$ ipython --no-banner

In [1]: import numpy as np

In [2]: np.set_printoptions(precision=1, suppress=True, linewidth=160, floatmode="fixed")

In [3]: F = np.load("test8.npy")

In [4]: print(F)
[[ 1 -1  1]
 [ 1  0  0]
 [ 1  1  1]
 [ 1  2  4]
 [ 1  3  9]]

In [5]: cov = F.T @ F

In [6]: print(cov)
[[ 5  5 15]
 [ 5 15 35]
 [15 35 99]]

In [7]: print(np.allclose(cov, cov.T))
True

In [8]: P = F @ np.linalg.solve(F.T @ F, F.T)

In [9]: print(np.linalg.matrix_rank(np.eye(5) - P))
2

In [10]: E = np.loadtxt("m.csv", delimiter=",")

In [11]: print(E)
[[-1.1 -1.7  0.7 -1.4]
 [-1.5  1.5 -1.2 -3.0]
 [ 0.8  1.2  1.0  0.7]
 [-1.1 -0.5 -0.4 -1.9]
 [-0.2  0.4 -1.5  1.2]
 [ 2.0 -0.1 -1.5  0.3]
 [ 1.2  0.9  1.3  0.3]
 [ 0.8  0.2 -0.3  0.9]
 [ 0.6 -0.8  0.3  0.9]
 [-0.4  1.4 -0.5  0.1]
 [ 1.0  0.4  0.3  1.0]
 [ 0.3 -0.3  0.9 -0.5]
 [-0.5 -1.0  0.5 -0.2]
 [ 0.2 -0.9 -1.1  2.1]
 [-1.2 -0.7 -1.4 -0.1]
 [-0.5  2.2  0.7 -0.7]
 [-1.4 -0.3  0.1  1.4]
 [-1.3 -2.3  0.9 -0.8]
 [-0.5 -1.1  2.1 -0.9]]

In [12]: cen = E - E.mean(axis=0)

In [13]: V = np.linalg.svd(cen)[2][:3]

In [14]: B = cen - cen @ V.T @ V

In [15]: print(B.std(axis=0))
[0.5 0.2 0.2 0.3]

In [16]: print(np.round(np.cov(cen @ V.T, rowvar=False), 1) + 0)
[[2.1 0.0 0.0]
 [0.0 1.4 0.0]
 [0.0 0.0 1.1]]

In [17]: print(round(float(np.linalg.norm(B) / np.linalg.norm(cen)), 1))
0.3

In [18]: print(np.diag(V.T @ V))
[0.4 0.9 0.9 0.7]

In [19]: print(np.linalg.norm(B, axis=1).round(6).argmax())
5

In [20]: x0 = np.array([2, 8, 2, 8])

In [21]: print(E @ np.ones(4))
[-3.5 -4.2  3.7 -3.9 -0.1  0.7  3.7  1.6  1.0  0.6  2.7  0.4 -1.2  0.3 -3.4  1.7 -0.2 -3.5 -0.4]

In [22]: print(np.sign((E @ x0).round(6)))
[-1.0 -1.0  1.0 -1.0  1.0  1.0  1.0  1.0  1.0  1.0  1.0 -1.0 -1.0  1.0 -1.0  1.0  1.0 -1.0 -1.0]

In [23]: arr = np.load("mat.npy")

In [24]: print(arr)
[[ 11.0   4.0 -10.0]
 [-12.0  -3.0  12.0]
 [  8.0   4.0  -7.0]]

In [25]: ev, V = np.linalg.eig(arr)

In [26]: print(round(np.prod(ev), 1))
-9.0

In [27]: print(np.sort(np.linalg.eigvals(np.linalg.inv(arr))))
[-0.3  0.3  1.0]

In [28]: print(np.round(arr @ V[:, 0] - ev[0] * V[:, 0], 1) + 0)
[0.0 0.0 0.0]

In [29]: print(ev)
[-3.0  1.0  3.0]

In [30]: rng = np.random.default_rng(86750)

In [31]: B = arr + rng.integers(-2, 3, (3, 1)) @ rng.integers(-2, 3, (1, 3))

In [32]: print(B)
[[ 11.0   0.0 -14.0]
 [-12.0  -7.0   8.0]
 [  8.0   0.0 -11.0]]

In [33]: print(np.linalg.matrix_rank(B - arr, tol=1e-8))
1

In [34]: print(np.round(np.linalg.svd(B - arr, compute_uv=False), 1) + 0)
[9.8 0.0 0.0]
